>>> import numpy as np
>>> import numpy.linalg as la
>>> np.set_printoptions(precision=2, suppress=True, linewidth=140, sign=" ")
>>> W0 = np.loadtxt("w.csv", delimiter=",")
>>> print(W0)
[[-2.  0.  0.  0.  0.  0.]
 [ 0. -1.  0.  0.  0.  0.]
 [ 0.  0.  1.  0.  0.  0.]
 [ 0.  0.  0. -1.  0.  0.]
 [ 0.  0.  0.  0. -1.  0.]
 [ 0.  0.  0.  0.  0. -2.]]
>>> # triangular
>>> print(W0.T @ W0)
[[ 4.  0.  0.  0.  0.  0.]
 [ 0.  1.  0.  0.  0.  0.]
 [ 0.  0.  1.  0.  0.  0.]
 [ 0.  0.  0.  1.  0.  0.]
 [ 0.  0.  0.  0.  1.  0.]
 [ 0.  0.  0.  0.  0.  4.]]
>>> la.svd(W0, compute_uv=False)
array([ 2.,  2.,  1.,  1.,  1.,  1.])
>>> W0 @ W0.T
array([[ 4.,  0.,  0.,  0.,  0.,  0.],
       [ 0.,  1.,  0.,  0.,  0.,  0.],
       [ 0.,  0.,  1.,  0.,  0.,  0.],
       [ 0.,  0.,  0.,  1.,  0.,  0.],
       [ 0.,  0.,  0.,  0.,  1.,  0.],
       [ 0.,  0.,  0.,  0.,  0.,  4.]])
>>> la.pinv(W0)
array([[-0.5,  0. ,  0. ,  0. ,  0. ,  0. ],
       [ 0. , -1. ,  0. ,  0. ,  0. ,  0. ],
       [ 0. ,  0. ,  1. ,  0. ,  0. ,  0. ],
       [ 0. ,  0. ,  0. , -1. ,  0. ,  0. ],
       [ 0. ,  0. ,  0. ,  0. , -1. ,  0. ],
       [ 0. ,  0. ,  0. ,  0. ,  0. , -0.5]])
>>> la.norm(W0, axis=0)
array([ 2.,  1.,  1.,  1.,  1.,  2.])
>>> m1 = np.loadtxt("out5.csv", delimiter=",")
>>> m1
array([[ 0.1 ,  0.9 , -1.3 , -0.1 ,  0.4 ,  0.5 , -0.3 ],
       [ 0.1 , -0.1 , -0.1 , -0.7 ,  0.8 ,  1.4 , -1.1 ],
       [ 1.3 ,  0.7 , -3.1 ,  0.6 ,  0.3 , -0.9 ,  0.3 ],
       [-0.1 ,  0.1 , -0.6 , -0.4 ,  0.1 ,  0.9 , -0.1 ],
       [ 1.5 ,  0.9 ,  0.6 , -0.1 ,  0.2 , -0.5 , -2.6 ],
       [ 1.5 , -0.8 , -0.7 ,  0.2 , -1.5 , -1.2 , -1.7 ],
       [ 1.1 , -0.9 ,  1.  ,  1.3 , -0.3 ,  0.2 , -1.1 ],
       [ 0.2 , -2.2 , -1.2 , -1.5 , -0.5 ,  0.8 ,  1.1 ],
       [ 0.89,  0.74, -3.11,  0.44, -0.25, -1.68, -0.02]])
>>> x0 = np.array([2, 3, 2, 1, 0, -1, 2])
>>> rhs = m1 @ x0
>>> beta, lr = np.zeros(7), 1 / la.norm(m1, 2) ** 2
>>> for i in range(8):
...     beta -= lr * m1.T @ (m1 @ beta - rhs)
...     if i % 2 == 0: print(i, round(la.norm(m1 @ beta - rhs), 2))
... 
0 7.05
2 3.66
4 2.36
6 1.89
>>> round(la.cond(m1), 2)
np.float64(14.0)
>>> print(beta)
[-0.32  1.89  1.15  1.57  0.45 -1.41  0.4 ]
>>> P = m1 @ la.solve(m1.T @ m1, m1.T)
>>> print(np.diag(P))
[ 0.49  0.92  0.76  0.48  0.94  0.85  0.9   0.93  0.72]
>>> print(P @ m1[:, 3])
[-0.1  -0.7   0.6  -0.4  -0.1   0.2   1.3  -1.5   0.44]
>>> x0 = np.array([3, 9, 0, -2, 1, 1, -3])
>>> rhs = m1 @ x0
>>> np.round(la.solve(m1.T @ m1, m1.T @ rhs), 2) + 0
array([ 3.,  9.,  0., -2.,  1.,  1., -3.])
>>> np.round(la.pinv(m1) @ m1, 2) + 0
array([[ 1.,  0.,  0.,  0.,  0.,  0.,  0.],
       [ 0.,  1.,  0.,  0.,  0.,  0.,  0.],
       [ 0.,  0.,  1.,  0.,  0.,  0.,  0.],
       [ 0.,  0.,  0.,  1.,  0.,  0.,  0.],
       [ 0.,  0.,  0.,  0.,  1.,  0.,  0.],
       [ 0.,  0.,  0.,  0.,  0.,  1.,  0.],
       [ 0.,  0.,  0.,  0.,  0.,  0.,  1.]])
>>> rhs
array([ 10.4 ,   6.3 ,   7.5 ,   2.7 ,  20.3 ,  -0.7 ,  -4.2 , -19.2 ,   6.58])
>>> rng = np.random.default_rng(10)
>>> rhs = rhs + 0.3 * rng.normal(size=9)
>>> print(rhs)
[ 10.07   6.08   7.27   2.78  20.23  -0.66  -3.95 -18.94   6.72]
>>> beta, *_ = la.lstsq(m1, rhs)
>>> [round(float(la.norm(la.solve(m1.T @ m1 + lam * np.eye(7), m1.T @ rhs))), 2) for lam in (0, 1, 10, 100)]
[10.06, 8.19, 4.85, 1.08]
>>> np.round(m1.T @ (rhs - m1 @ beta), 2) + 0
array([ 0.,  0.,  0.,  0.,  0.,  0.,  0.])
>>> beta
array([ 2.96,  8.82,  0.02, -1.96,  1.02,  0.9 , -3.  ])
>>> beta.round()
array([ 3.,  9.,  0., -2.,  1.,  1., -3.])
>>> np.round(la.norm(rhs - m1 @ beta), 2)
np.float64(0.38)
>>> W1 = np.array([[3, 3, -2, -3, -2],
...     [-3, -3, 2, 1, 2],
...     [-2, 1, 1, 0, -2],
...     [2, -2, -2, 2, -2],
...     [-1, 2, -1, -2, 0],
...     [-3, 0, -3, 0, 0],
...     [2, 2, -3, 1, 0]])
>>> beta = np.array([-2, -2, -1, -1, 3])
>>> act = np.maximum(m1 @ W1 + beta, 0)
>>> print(la.matrix_rank(act))
4
>>> (act > 0).astype(int)
array([[ 0,  0,  0,  0,  1],
       [ 0,  0,  0,  0,  1],
       [ 1,  0,  0,  0,  1],
       [ 0,  0,  0,  0,  1],
       [ 0,  0,  1,  0,  1],
       [ 1,  0,  1,  0,  0],
       [ 1,  0,  0,  0,  0],
       [ 1,  1,  0,  0,  1],
       [ 1,  0,  1,  0,  1]])
>>> (act > 0).mean(axis=0)
array([ 0.56,  0.11,  0.33,  0.  ,  0.78])
>>> C = np.array([[2, 3, 3], [0, 0, 2], [-3, 1, -3], [-5, 5, 0], [3, 3, 4]])
>>> W1 @ C
array([[ 21, -14,  13],
       [-11,   4, -13],
       [-13, -11, -15],
       [ -6,   8,   0],
       [ 11, -14,   4],
       [  3, -12,   0],
       [  8,   8,  19]])
